>>> import numpy as np
>>> np.set_printoptions(precision=3, suppress=True, linewidth=160)
>>> rd = lambda a: np.round(a, 3) + 0
>>> O, _ = np.linalg.qr(np.array([[0.4, -0.1], [-1.1, 0.8], [-1.5, 0.0], [-0.5, 2.6]]))
>>> data = O @ O.T
>>> rd(data)
array([[ 0.044, -0.11 , -0.173, -0.003],
       [-0.11 ,  0.317,  0.403,  0.206],
       [-0.173,  0.403,  0.702, -0.131],
       [-0.003,  0.206, -0.131,  0.937]])
>>> evals, evecs = np.linalg.eigh(data)
>>> x = np.array([2, 2, 1, -2])
>>> rd(np.abs(data).sum(axis=1).max()), rd(np.abs(evals).max())
(np.float64(1.408), np.float64(1.0))
>>> rd(x @ data @ x)
np.float64(4.829)
>>> x = np.array([2, -1, -3, 3])
>>> h1 = np.maximum(data @ x, 0)
>>> rd(h1)
array([0.709, 0.   , 0.   , 2.99 ])
>>> rd(np.maximum(data @ (3 * x), 0))
array([2.128, 0.   , 0.   , 8.969])
>>> np.abs(np.diag(np.linalg.qr(data)[1])) > 1e-9
array([ True,  True, False, False])
>>> rd(data @ np.linalg.pinv(data) @ data)
array([[ 0.044, -0.11 , -0.173, -0.003],
       [-0.11 ,  0.317,  0.403,  0.206],
       [-0.173,  0.403,  0.702, -0.131],
       [-0.003,  0.206, -0.131,  0.937]])
>>> np.unique(data.round(6), axis=0).shape
(4, 4)
>>> X = np.load("sample10.npy")
>>> X
array([[ 3,  0],
       [ 0, 12]])
>>> low = np.linalg.cholesky(X)
>>> rd(low)
array([[1.732, 0.   ],
       [0.   , 3.464]])
>>> rd(np.diag(low) ** 2)
array([ 3., 12.])
>>> (low != 0).astype(int)
array([[1, 0],
       [0, 1]])
>>> rd(np.sort(np.linalg.eigvals(low).real))
array([1.732, 3.464])
>>> rd(low @ low)
array([[ 3.,  0.],
       [ 0., 12.]])
>>> rng = np.random.default_rng(616)
>>> lab = rng.permutation(2)
>>> out = X[:, lab] * rng.choice([-1, 1], 2)
>>> out
array([[  0,   3],
       [-12,   0]])
>>> U, _, Vt = np.linalg.svd(X.T @ out)
>>> lab
array([1, 0])
>>> evals, evecs = np.linalg.eigh(X)
>>> x = np.array([-2, 2])
>>> x @ X @ x / (x @ x), evals[0], evals[-1]
(np.float64(7.5), np.float64(3.0), np.float64(12.0))
>>> evecs * np.maximum(evals, 0) @ evecs.T
array([[ 3.,  0.],
       [ 0., 12.]])
